In [1]: import numpy as np

In [2]: np.set_printoptions(precision=2, suppress=True, linewidth=200, sign=" ")

In [3]: def rnd(a):
   ...:     return np.round(a, 2) + 0
   ...: 

In [4]: K = np.load("layer16.npy")

In [5]: print(K)
[[ 1  1  5  1  2  5  2  1]
 [ 5  1  4  2  5  5  5  0]
 [ 3  2  3  5  3  3  3  2]
 [ 1  2  4  5  3  2  0  3]
 [-4  0  1 -1 -3  0 -3  1]]

In [6]: Uu, sig, VT = np.linalg.svd(K)

In [7]: print(rnd(sig))
[ 17.06   6.91   5.01   1.41   0.  ]

In [8]: Y = Uu[:, :4] @ np.diag(sig[:4]) @ VT[:4]

In [9]: print(rnd(Y))
[[ 1.  1.  5.  1.  2.  5.  2.  1.]
 [ 5.  1.  4.  2.  5.  5.  5.  0.]
 [ 3.  2.  3.  5.  3.  3.  3.  2.]
 [ 1.  2.  4.  5.  3.  2.  0.  3.]
 [-4.  0.  1. -1. -3.  0. -3.  1.]]

In [10]: print(np.linalg.matrix_rank(K, rtol=0.05))
4

In [11]: print(rnd(np.abs(K - Y).max()))
0.0

In [12]: print([round(float(x), 2) for x in np.linalg.svd(K, compute_uv=False)[:3]])
[17.06, 6.91, 5.01]

In [13]: print(np.linalg.cond(K) > 100)
True

In [14]: print(np.argsort(-np.linalg.norm(K, axis=0).round(6), kind="stable")[:3])
[ 2  5  3]

In [15]: print(rnd(np.linalg.norm(K, 2) / np.linalg.norm(K)))
0.89

In [16]: print(np.linalg.matrix_rank(K, rtol=0.1))
3

In [17]: Uu, sig, VT = np.linalg.svd(K, full_matrices=False)

In [18]: print((sig > 1e-8).sum())
4

In [19]: print(rnd(np.cumsum(sig ** 2) / np.sum(sig ** 2)))
[ 0.8   0.93  0.99  1.    1.  ]

In [20]: print(rnd(VT @ VT.T))
[[ 1.  0.  0.  0.  0.]
 [ 0.  1.  0.  0.  0.]
 [ 0.  0.  1.  0.  0.]
 [ 0.  0.  0.  1.  0.]
 [ 0.  0.  0.  0.  1.]]

In [21]: t = np.radians(180)

In [22]: R = np.eye(8)

In [23]: R[4, 4] = R[1, 1] = np.cos(t)

In [24]: R[4, 1], R[1, 4] = -np.sin(t), np.sin(t)

In [25]: print(rnd(R))
[[ 1.  0.  0.  0.  0.  0.  0.  0.]
 [ 0. -1.  0.  0.  0.  0.  0.  0.]
 [ 0.  0.  1.  0.  0.  0.  0.  0.]
 [ 0.  0.  0.  1.  0.  0.  0.  0.]
 [ 0.  0.  0.  0. -1.  0.  0.  0.]
 [ 0.  0.  0.  0.  0.  1.  0.  0.]
 [ 0.  0.  0.  0.  0.  0.  1.  0.]
 [ 0.  0.  0.  0.  0.  0.  0.  1.]]

In [26]: Y = K @ R.T

In [27]: print(np.allclose(K @ K.T, Y @ Y.T))
True

In [28]: print(rnd(np.linalg.det(R)), np.trace(R))
1.0 4.0

In [29]: mat = np.load("m.npy")

In [30]: print(mat)
[[ 1  6  1  6  1  6]
 [ 5  7  5  7  5  7]
 [ 7  0  7  0  7  0]
 [ 1  6  1  6  1  6]
 [ 5  7  5  7  5  7]
 [ 7  0  7  0  7  0]]

In [31]: x = np.array([-1, 1, 1, -2, 1, 0])

In [32]: a = np.maximum(mat @ x, 0)

In [33]: print(np.maximum(mat @ x, 0) - np.maximum(-mat @ x, 0))
[-5 -2  7 -5 -2  7]

In [34]: Uu, sig, VT = np.linalg.svd(mat)

In [35]: evecs = VT[:(sig > 1e-8).sum()]

In [36]: rng = np.random.default_rng(12)

In [37]: x = mat[4] + 5 * mat[3] + rng.integers(2) * np.eye(6)[3]

In [38]: print(x)
[ 10.  37.  10.  38.  10.  37.]

In [39]: print(rnd(np.diag(evecs.T @ evecs)))
[ 0.33  0.33  0.33  0.33  0.33  0.33]

In [40]: print(np.linalg.matrix_rank(mat, rtol=0.1))
2

In [41]: print(np.argsort(-np.linalg.norm(mat, axis=0).round(6), kind="stable")[:3])
[ 1  3  5]

In [42]: print([round(float(x), 2) for x in np.linalg.svd(mat, compute_uv=False)[:3]])
[26.98, 15.24, 0.0]
